In [1]: import numpy as np

In [2]: np.set_printoptions(suppress=True, linewidth=200)

In [3]: tidy = lambda a: np.round(a, 2) + 0

In [4]: mat = np.array([[1, 1], [0, 5]])

In [5]: rng = np.random.default_rng(578781)

In [6]: z = rng.permutation(2)

In [7]: print(z)
[1 0]

In [8]: A2 = mat[z][:, z]

In [9]: print(tidy(np.linalg.det(A2)), tidy(np.linalg.det(mat[z])))
5.0 -5.0

In [10]: print(np.diag(A2))
[5 1]

In [11]: print(A2)
[[5 0]
 [1 1]]

In [12]: P = np.triu(np.array([[0, 2], [-2, -3]]), 1) + np.eye(2)

In [13]: A2 = P @ mat @ np.linalg.inv(P)

In [14]: print(P @ mat - mat @ P)
[[0. 8.]
 [0. 0.]]

In [15]: print(np.linalg.matrix_rank(A2))
2

In [16]: print(A2)
[[1. 9.]
 [0. 5.]]

In [17]: Q, Rm = np.linalg.qr(mat)

In [18]: print(Q @ Rm)
[[1. 1.]
 [0. 5.]]

In [19]: print(np.trace(Q @ Q.T))
2.0

In [20]: print(Q.T @ Q)
[[1. 0.]
 [0. 1.]]

In [21]: print(abs(Rm[0, 0]), tidy(np.linalg.norm(mat[:, 0])))
1.0 1.0

In [22]: print(Q)
[[ 1.  0.]
 [-0.  1.]]

In [23]: print(Rm)
[[1. 1.]
 [0. 5.]]

In [24]: print([int(np.linalg.matrix_rank(np.linalg.matrix_power(mat, p))) for p in range(1, 3)])
[2, 2]

In [25]: print(mat @ mat)
[[ 1  6]
 [ 0 25]]

In [26]: print(np.linalg.matrix_power(mat - np.diag(np.diag(mat)), 2))
[[0 0]
 [0 0]]

In [27]: print(tidy(np.sort(np.linalg.eigvals(mat))))
[1. 5.]

In [28]: print(np.linalg.matrix_rank(mat - mat[0, 0] * np.eye(2)))
1

In [29]: print(np.prod(np.diag(mat)), tidy(np.linalg.det(mat)))
5 5.0

In [30]: A2 = np.linalg.inv(mat)

In [31]: print(tidy(np.linalg.det(mat) * np.linalg.det(A2)))
1.0

In [32]: print(tidy(np.linalg.inv(A2)))
[[1. 1.]
 [0. 5.]]

In [33]: print((np.abs(A2) > 1e-9).astype(int))
[[1 1]
 [0 1]]

In [34]: print(np.allclose(A2, mat.T))
False

In [35]: print(tidy(np.linalg.slogdet(mat)[0]))
1.0
